>>> import numpy as np
>>> import numpy.linalg as la
>>> np.set_printoptions(suppress=True, linewidth=140)
>>> X = np.loadtxt("dump.csv", delimiter=",")
>>> X.round(2)
array([[ -2.43,  -7.31,  -1.86,   1.76, -28.26],
       [ -3.73,  -5.02,  -1.42,   0.98, -22.05],
       [ -3.86,  -4.74,  -1.37,   0.89, -21.24],
       [ -4.59,  -2.1 ,  -1.04,   0.15, -12.42],
       [ -4.59,  -2.01,  -1.03,   0.14, -12.05],
       [  0.37,   0.36,   0.51,  -0.19,   0.4 ],
       [  0.6 ,   1.3 ,   1.63,  -0.72,   0.96],
       [ -2.16,   7.24,   7.21,  -4.14,   3.09],
       [ -5.33,  11.75,  10.92,  -6.7 ,   4.79],
       [ -6.93,  13.86,  12.59,  -7.89,   5.64],
       [-15.21,  24.07,  20.28, -13.6 ,  10.15],
       [-18.75,  28.23,  23.3 , -15.91,  12.14]])
>>> left, s, Vh = la.svd(X)
>>> np.argmax(s[:-1] / (s[1:] + 1e-6)) + 1
np.int64(3)
>>> s.round(2) + 0
array([71.28, 41.43,  5.46,  0.  ,  0.  ])
>>> out = left[:, :3] @ np.diag(s[:3]) @ Vh[:3]
>>> np.round(np.abs(X - out).max(), 2)
np.float64(0.0)
>>> out.round(2)
array([[ -2.43,  -7.31,  -1.86,   1.76, -28.26],
       [ -3.73,  -5.02,  -1.42,   0.98, -22.05],
       [ -3.86,  -4.74,  -1.37,   0.89, -21.24],
       [ -4.59,  -2.1 ,  -1.04,   0.15, -12.42],
       [ -4.59,  -2.01,  -1.03,   0.14, -12.05],
       [  0.37,   0.36,   0.51,  -0.19,   0.4 ],
       [  0.6 ,   1.3 ,   1.63,  -0.72,   0.96],
       [ -2.16,   7.24,   7.21,  -4.14,   3.09],
       [ -5.33,  11.75,  10.92,  -6.7 ,   4.79],
       [ -6.93,  13.86,  12.59,  -7.89,   5.64],
       [-15.21,  24.07,  20.28, -13.6 ,  10.15],
       [-18.75,  28.23,  23.3 , -15.91,  12.14]])
>>> la.matrix_rank(out)
np.int64(3)
>>> la.matrix_rank(X, rtol=0.05)
np.int64(3)
>>> r = la.matrix_rank(X)
>>> r
np.int64(3)
>>> null = la.svd(X)[2][r:].T
>>> [int(la.matrix_rank(X[:i])) for i in range(1, len(X) + 1)]
[1, 2, 3, 3, 3, 3, 3, 3, 3, 3, 3, 3]
>>> [int(la.matrix_rank(np.delete(X, i, axis=0))) for i in range(12)]
[3, 3, 3, 3, 3, 3, 3, 3, 3, 3, 3, 3]
>>> la.matrix_rank(X.T @ X), la.matrix_rank(X @ X.T)
(np.int64(3), np.int64(3))
>>> np.allclose(X @ null, 0)
True
>>> null.shape
(5, 2)
>>> [int(la.matrix_rank(X[:, :j + 1])) for j in range(5)]
[1, 2, 3, 3, 3]
